% python3 -q
>>> import numpy as np
>>> np.set_printoptions(precision=2, suppress=True, linewidth=100)
>>> def tidy(a):
...     return np.round(a, 2) + 0
... 
>>> Y = np.array([[1, 8]])
>>> W0 = np.block([[np.zeros((1, 1)), Y], [Y.T, np.zeros((2, 2))]])
>>> W0
array([[0., 1., 8.],
       [1., 0., 0.],
       [8., 0., 0.]])
>>> # null space of dimension 1
>>> gram = W0.T @ W0
>>> np.diag(gram)
array([65.,  1., 64.])
>>> np.linalg.matrix_rank(gram)
np.int64(2)
>>> np.trace(gram), (W0 ** 2).sum()
(np.float64(130.0), np.float64(130.0))
>>> np.allclose(gram, gram.T)
True
>>> (W0 @ W0.T).shape
(3, 3)
>>> gram
array([[65.,  0.,  0.],
       [ 0.,  1.,  8.],
       [ 0.,  8., 64.]])
>>> tidy(np.linalg.eigvalsh(gram)[::-1])
array([65., 65.,  0.])
>>> rk = np.linalg.matrix_rank(gram)
>>> rk
np.int64(2)
>>> ns = np.linalg.svd(gram)[2][rk:].T
>>> tidy(ns @ ns.T)
array([[ 0.  ,  0.  ,  0.  ],
       [ 0.  ,  0.98, -0.12],
       [ 0.  , -0.12,  0.02]])
>>> np.linalg.matrix_rank(gram.T @ gram), np.linalg.matrix_rank(gram @ gram.T)
(np.int64(2), np.int64(2))
>>> tidy(ns[:, 0] / ns[np.abs(ns[:, 0]).round(6).argmax(), 0])
array([ 0.  ,  1.  , -0.12])
>>> proj = np.triu(np.array([[2, -2, 1], [-1, 2, 0], [-3, 0, -2]]), 1) + np.eye(3)
>>> Y = proj @ W0 @ np.linalg.inv(proj)
>>> tidy(np.linalg.det(Y))
np.float64(0.0)
>>> np.linalg.matrix_rank(Y)
np.int64(2)
>>> np.trace(Y), np.trace(W0)
(np.float64(0.0), np.float64(0.0))
>>> proj @ W0 - W0 @ proj
array([[ 6.,  0.,  0.],
       [ 0.,  2., -1.],
       [ 0., 16., -8.]])
>>> rng = np.random.default_rng(4906)
>>> Y = W0 + rng.integers(-2, 3, (3, 2)) @ rng.integers(-2, 3, (2, 3))
>>> Y
array([[-1.,  2., 10.],
       [ 2., -2., -2.],
       [ 8., -2.,  0.]])
>>> Y - W0
array([[-1.,  1.,  2.],
       [ 1., -2., -2.],
       [ 0., -2.,  0.]])
